$ ipython --no-banner

In [1]: import numpy as np

In [2]: from numpy import linalg as LA

In [3]: np.set_printoptions(suppress=True, linewidth=100)

In [4]: feats = np.loadtxt("run6.csv", delimiter=",")

In [5]: feats
Out[5]: 
array([[ 0., -1.,  0.,  0.,  0.],
       [-1.,  2., -1.,  0.,  0.],
       [ 0., -1., -2., -1.,  0.],
       [ 0.,  0., -1.,  0., -1.],
       [ 0.,  0.,  0., -1., -1.]])

In [6]: hat = np.triu(np.array([[2, -2, 2, -1, 2],
   ...:     [3, 1, 5, 5, 0],
   ...:     [0, 5, 1, 4, -1],
   ...:     [0, 3, 3, 5, 2],
   ...:     [3, -3, 4, 2, -1]]), 1) + np.eye(5)

In [7]: other = hat @ feats @ LA.inv(hat)

In [8]: LA.matrix_rank(other)
Out[8]: np.int64(5)

In [9]: round(float(LA.det(other)), 2)
Out[9]: -3.0

In [10]: np.round(np.poly(other), 2)
Out[10]: array([ 1.,  1., -8., -7.,  7.,  3.])

In [11]: other
Out[11]: 
array([[  2.,  -3.,  10., -27.,  59.],
       [ -1.,  -5.,  11., -25.,  58.],
       [  0.,  -1.,  -1.,   9., -22.],
       [  0.,   0.,  -1.,   2.,  -8.],
       [  0.,   0.,   0.,  -1.,   1.]])

In [12]: vec = np.array([1, -2, -2, -3, -3])

In [13]: rhs = feats @ vec

In [14]: rhs
Out[14]: array([ 2., -3.,  9.,  5.,  6.])

In [15]: np.round(LA.solve(feats, rhs + feats[:, 4]), 2)
Out[15]: array([ 1., -2., -2., -3., -2.])

In [16]: np.round(LA.solve(feats, rhs), 2)
Out[16]: array([ 1., -2., -2., -3., -3.])

In [17]: F = np.load("x.npy")

In [18]: F
Out[18]: 
array([[2., 6., 6., 0.],
       [2., 9., 4., 0.],
       [1., 8., 4., 0.],
       [0., 0., 0., 2.]])

In [19]: (F != 0).astype(int)
Out[19]: 
array([[1, 1, 1, 0],
       [1, 1, 1, 0],
       [1, 1, 1, 0],
       [0, 0, 0, 1]])

In [20]: np.round(np.sort(LA.eigvals(F).real), 2)
Out[20]: array([ 0.36,  0.36,  2.  , 14.29])

In [21]: np.flatnonzero(LA.matrix_power((F != 0) + (F.T != 0) + np.eye(4), 4)[0])
Out[21]: array([0, 1, 2])

In [22]: F.sum(axis=0)
Out[22]: array([ 5., 23., 14.,  2.])

In [23]: round(float(LA.norm(F)), 2)
Out[23]: 16.19

In [24]: np.unravel_index(np.abs(F).argmax(), F.shape)
Out[24]: (np.int64(1), np.int64(1))

In [25]: LA.matrix_rank(F)
Out[25]: np.int64(4)

In [26]: F.mean(axis=0)
Out[26]: array([1.25, 5.75, 3.5 , 0.5 ])

In [27]: F - F[0]
Out[27]: 
array([[ 0.,  0.,  0.,  0.],
       [ 0.,  3., -2.,  0.],
       [-1.,  2., -2.,  0.],
       [-2., -6., -6.,  2.]])

In [28]: np.count_nonzero(F)
Out[28]: np.int64(10)

In [29]: np.diff(F, axis=0)
Out[29]: 
array([[ 0.,  3., -2.,  0.],
       [-1., -1.,  0.,  0.],
       [-1., -8., -4.,  2.]])

In [30]: F.shape
Out[30]: (4, 4)
